$ python -q
>>> import numpy as np
>>> np.set_printoptions(suppress=True, linewidth=160)
>>> def rnd(a):
...     return np.round(a, 3) + 0
... 
>>> J = np.loadtxt("data.csv", delimiter=",")
>>> rnd(J)
array([[ 2.209,  0.452,  0.517,  0.108, -0.314],
       [ 0.452,  3.352,  0.331, -1.446, -0.389],
       [ 0.517,  0.331,  3.022, -0.289, -0.347],
       [ 0.108, -1.446, -0.289,  1.016,  1.199],
       [-0.314, -0.389, -0.347,  1.199,  3.401]])
>>> rnd(np.kron(np.eye(2, dtype=int), J))
array([[ 2.209,  0.452,  0.517,  0.108, -0.314,  0.   ,  0.   ,  0.   ,  0.   ,  0.   ],
       [ 0.452,  3.352,  0.331, -1.446, -0.389,  0.   ,  0.   ,  0.   ,  0.   ,  0.   ],
       [ 0.517,  0.331,  3.022, -0.289, -0.347,  0.   ,  0.   ,  0.   ,  0.   ,  0.   ],
       [ 0.108, -1.446, -0.289,  1.016,  1.199,  0.   ,  0.   ,  0.   ,  0.   ,  0.   ],
       [-0.314, -0.389, -0.347,  1.199,  3.401,  0.   ,  0.   ,  0.   ,  0.   ,  0.   ],
       [ 0.   ,  0.   ,  0.   ,  0.   ,  0.   ,  2.209,  0.452,  0.517,  0.108, -0.314],
       [ 0.   ,  0.   ,  0.   ,  0.   ,  0.   ,  0.452,  3.352,  0.331, -1.446, -0.389],
       [ 0.   ,  0.   ,  0.   ,  0.   ,  0.   ,  0.517,  0.331,  3.022, -0.289, -0.347],
       [ 0.   ,  0.   ,  0.   ,  0.   ,  0.   ,  0.108, -1.446, -0.289,  1.016,  1.199],
       [ 0.   ,  0.   ,  0.   ,  0.   ,  0.   , -0.314, -0.389, -0.347,  1.199,  3.401]])
>>> rnd(np.einsum("ii->", J))
np.float64(13.0)
>>> print(rnd(np.linalg.det(J.T)))
0.0
>>> vals, vecs = np.linalg.eigh(J)
>>> rnd(vecs @ np.diag(vals) @ vecs.T)
array([[ 2.209,  0.452,  0.517,  0.108, -0.314],
       [ 0.452,  3.352,  0.331, -1.446, -0.389],
       [ 0.517,  0.331,  3.022, -0.289, -0.347],
       [ 0.108, -1.446, -0.289,  1.016,  1.199],
       [-0.314, -0.389, -0.347,  1.199,  3.401]])
>>> print(rnd(vals.sum()), rnd(np.trace(J)))
13.0 13.0
>>> print(rnd(np.linalg.eigvalsh(J + 2 * np.eye(5))))
[2. 4. 5. 5. 7.]
>>> np.unique(vals.round(6) + 0, return_counts=True)[1]
array([1, 1, 2, 1])
>>> (vals > 1e-8).sum(), (vals < -1e-8).sum()
(np.int64(4), np.int64(0))
>>> rnd(np.linalg.svd(J, compute_uv=False))
array([5., 3., 3., 2., 0.])
>>> rnd(vecs.T @ vecs)
array([[1., 0., 0., 0., 0.],
       [0., 1., 0., 0., 0.],
       [0., 0., 1., 0., 0.],
       [0., 0., 0., 1., 0.],
       [0., 0., 0., 0., 1.]])
>>> np.abs(vecs[:, -1]).round(6).argmax()
np.int64(1)
>>> rnd(vecs.T @ J @ vecs)
array([[0., 0., 0., 0., 0.],
       [0., 2., 0., 0., 0.],
       [0., 0., 3., 0., 0.],
       [0., 0., 0., 3., 0.],
       [0., 0., 0., 0., 5.]])
>>> x0 = np.array([1, 1, 0, -3, 2])
>>> rnd(np.einsum("ij,j->i", J, x0))
array([ 1.711,  7.364,  1.021, -1.986,  2.501])
>>> (J @ x0).argmax()
np.int64(1)
>>> rnd(J @ np.ones(5))
array([2.972, 2.301, 3.234, 0.588, 3.551])
>>> np.linalg.cond(J) > 100
np.True_
>>> print(np.linalg.matrix_rank(J, rtol=0.1))
4
>>> E = np.load("block3.npy")
>>> E
array([[1.   , 0.2  , 0.04 , 0.008, 0.002, 0.   , 0.   , 0.   , 0.   , 0.   , 0.   , 0.   , 0.   ],
       [0.2  , 1.   , 0.2  , 0.04 , 0.008, 0.002, 0.   , 0.   , 0.   , 0.   , 0.   , 0.   , 0.   ],
       [0.04 , 0.2  , 1.   , 0.2  , 0.04 , 0.008, 0.002, 0.   , 0.   , 0.   , 0.   , 0.   , 0.   ],
       [0.008, 0.04 , 0.2  , 1.   , 0.2  , 0.04 , 0.008, 0.002, 0.   , 0.   , 0.   , 0.   , 0.   ],
       [0.002, 0.008, 0.04 , 0.2  , 1.   , 0.2  , 0.04 , 0.008, 0.002, 0.   , 0.   , 0.   , 0.   ],
       [0.   , 0.002, 0.008, 0.04 , 0.2  , 1.   , 0.2  , 0.04 , 0.008, 0.002, 0.   , 0.   , 0.   ],
       [0.   , 0.   , 0.002, 0.008, 0.04 , 0.2  , 1.   , 0.2  , 0.04 , 0.008, 0.002, 0.   , 0.   ],
       [0.   , 0.   , 0.   , 0.002, 0.008, 0.04 , 0.2  , 1.   , 0.2  , 0.04 , 0.008, 0.002, 0.   ],
       [0.   , 0.   , 0.   , 0.   , 0.002, 0.008, 0.04 , 0.2  , 1.   , 0.2  , 0.04 , 0.008, 0.002],
       [0.   , 0.   , 0.   , 0.   , 0.   , 0.002, 0.008, 0.04 , 0.2  , 1.   , 0.2  , 0.04 , 0.008],
       [0.   , 0.   , 0.   , 0.   , 0.   , 0.   , 0.002, 0.008, 0.04 , 0.2  , 1.   , 0.2  , 0.04 ],
       [0.   , 0.   , 0.   , 0.   , 0.   , 0.   , 0.   , 0.002, 0.008, 0.04 , 0.2  , 1.   , 0.2  ],
       [0.   , 0.   , 0.   , 0.   , 0.   , 0.   , 0.   , 0.   , 0.002, 0.008, 0.04 , 0.2  , 1.   ]])
>>> W1 = np.array([[3, 1],
...     [0, 0],
...     [0, 2],
...     [3, 1],
...     [1, 3],
...     [3, 2],
...     [3, 1],
...     [0, 1],
...     [0, 2],
...     [1, 1],
...     [0, 0],
...     [0, 2],
...     [1, 1]])
>>> beta = np.array([1, 2])
>>> hid = np.maximum(E @ W1 + beta, 0)
>>> np.linalg.matrix_rank(hid)
np.int64(2)
>>> (hid > 0).astype(int)
array([[1, 1],
       [1, 1],
       [1, 1],
       [1, 1],
       [1, 1],
       [1, 1],
       [1, 1],
       [1, 1],
       [1, 1],
       [1, 1],
       [1, 1],
       [1, 1],
       [1, 1]])
>>> cent = np.array([[-1, 0], [-3, 0]])
>>> W1 @ cent
array([[ -6,   0],
       [  0,   0],
       [ -6,   0],
       [ -6,   0],
       [-10,   0],
       [ -9,   0],
       [ -6,   0],
       [ -3,   0],
       [ -6,   0],
       [ -4,   0],
       [  0,   0],
       [ -6,   0],
       [ -4,   0]])
